$ python -q
>>> import numpy as np
>>> np.set_printoptions(precision=2, suppress=True, linewidth=140)
>>> tidy = lambda a: np.round(a, 2) + 0
>>> A = np.array([[0.67, 0.33], [0.0, 1.0]])
>>> def softmax(z):
...     e = np.exp(z - z.max(axis=-1, keepdims=True))
...     return e / e.sum(axis=-1, keepdims=True)
... 
>>> tidy(softmax(A[1] + 2))
array([0.27, 0.73])
>>> softmax(A).sum(axis=1)
array([1., 1.])
>>> tidy(softmax(A[1]))
array([0.27, 0.73])
>>> S = A @ A.T / np.sqrt(2)
>>> softmax(S).round(6).argmax(axis=1)
array([0, 1])
>>> tidy(softmax(S)[1] @ A)
array([0.26, 0.74])
>>> other = np.linalg.inv(A)
>>> tidy(np.linalg.inv(other))
array([[0.67, 0.33],
       [0.  , 1.  ]])
>>> print(tidy(np.linalg.det(A) * other))
[[ 1.   -0.33]
 [ 0.    0.67]]
>>> tidy(np.linalg.slogdet(A)[0])
np.float64(1.0)
>>> print((np.abs(other) > 1e-9).astype(int))
[[1 1]
 [0 1]]
>>> feats = np.loadtxt("arr.csv", delimiter=",")
>>> print(tidy(feats))
[[ 0.17 -0.17 -0.22 -0.12  0.22]
 [-0.17  0.17  0.22  0.12 -0.22]
 [-0.22  0.22  0.29  0.15 -0.29]
 [-0.12  0.12  0.15  0.08 -0.15]
 [ 0.22 -0.22 -0.29 -0.15  0.29]]
>>> # symmetric
>>> tidy(feats - feats[0])
array([[ 0.  ,  0.  ,  0.  ,  0.  ,  0.  ],
       [-0.34,  0.34,  0.44,  0.23, -0.44],
       [-0.39,  0.39,  0.51,  0.27, -0.51],
       [-0.29,  0.29,  0.38,  0.2 , -0.38],
       [ 0.05, -0.05, -0.07, -0.04,  0.07]])
>>> vals, evecs = np.linalg.eigh(feats)
>>> vec = np.array([0, 1, 0, 0, 1])
>>> print(tidy(evecs * np.maximum(vals, 0) @ evecs.T))
[[ 0.17 -0.17 -0.22 -0.12  0.22]
 [-0.17  0.17  0.22  0.12 -0.22]
 [-0.22  0.22  0.29  0.15 -0.29]
 [-0.12  0.12  0.15  0.08 -0.15]
 [ 0.22 -0.22 -0.29 -0.15  0.29]]
>>> tidy(np.linalg.eigvalsh(feats[1:, 1:]))
array([0.  , 0.  , 0.  , 0.83])
>>> (np.sign(evecs[:, -1].round(6)) == np.sign(evecs[0, -1].round(6))).astype(int)
array([1, 0, 0, 0, 1])
>>> tidy(vec @ feats @ vec / (vec @ vec)), tidy(vals[0]), tidy(vals[-1])
(np.float64(0.01), np.float64(0.0), np.float64(1.0))
>>> tidy(np.abs(feats).sum(axis=1).max()), tidy(np.abs(vals).max())
(np.float64(1.18), np.float64(1.0))
>>> np.allclose(feats[:-1].T @ np.linalg.lstsq(feats[:-1].T, feats[-1])[0], feats[-1])
True
>>> np.abs(np.diag(np.linalg.qr(feats)[1])) > 1e-9
array([ True, False, False, False, False])
>>> np.unique(feats.round(6), axis=0).shape
(5, 5)
>>> np.linalg.lstsq(feats[:-1].T, feats[-1])[2]
np.int32(1)
>>> vec = np.array([-5, 9, 7, -7, 5])
>>> (feats @ vec).argmax()
np.int64(2)
>>> np.linalg.norm(feats @ vec) <= np.linalg.norm(feats, 2) * np.linalg.norm(vec) + 1e-9
np.True_
>>> tidy(feats @ vec)
array([-1.99,  1.99,  2.61,  1.38, -2.61])
>>> np.sign((feats @ vec).round(6))
array([-1.,  1.,  1.,  1., -1.])
>>> tidy((feats * vec).sum(axis=1))
array([-1.99,  1.99,  2.61,  1.38, -2.61])
>>> tidy(np.einsum("ij,j->i", feats, vec))
array([-1.99,  1.99,  2.61,  1.38, -2.61])
>>> M = np.loadtxt("x.csv", delimiter=",")
>>> M
array([[ 1.,  0.,  0.,  0.],
       [ 0.,  1.,  0.,  0.],
       [ 2., -2.,  1.,  0.],
       [ 2.,  2.,  2.,  1.]])
>>> # triangular, det is the product of the diagonal
>>> rng = np.random.default_rng(98724)
>>> other = M + rng.integers(-2, 3, (4, 2)) @ rng.integers(-2, 3, (2, 4))
>>> other
array([[ 5., -4.,  1.,  0.],
       [ 1.,  3.,  1.,  3.],
       [-1., -4., -1., -5.],
       [ 4.,  2.,  3.,  3.]])
>>> np.abs(other - M).sum(axis=1)
array([ 9.,  7., 12.,  5.])
>>> np.linalg.matrix_rank(other - M, tol=1e-8)
np.int64(2)
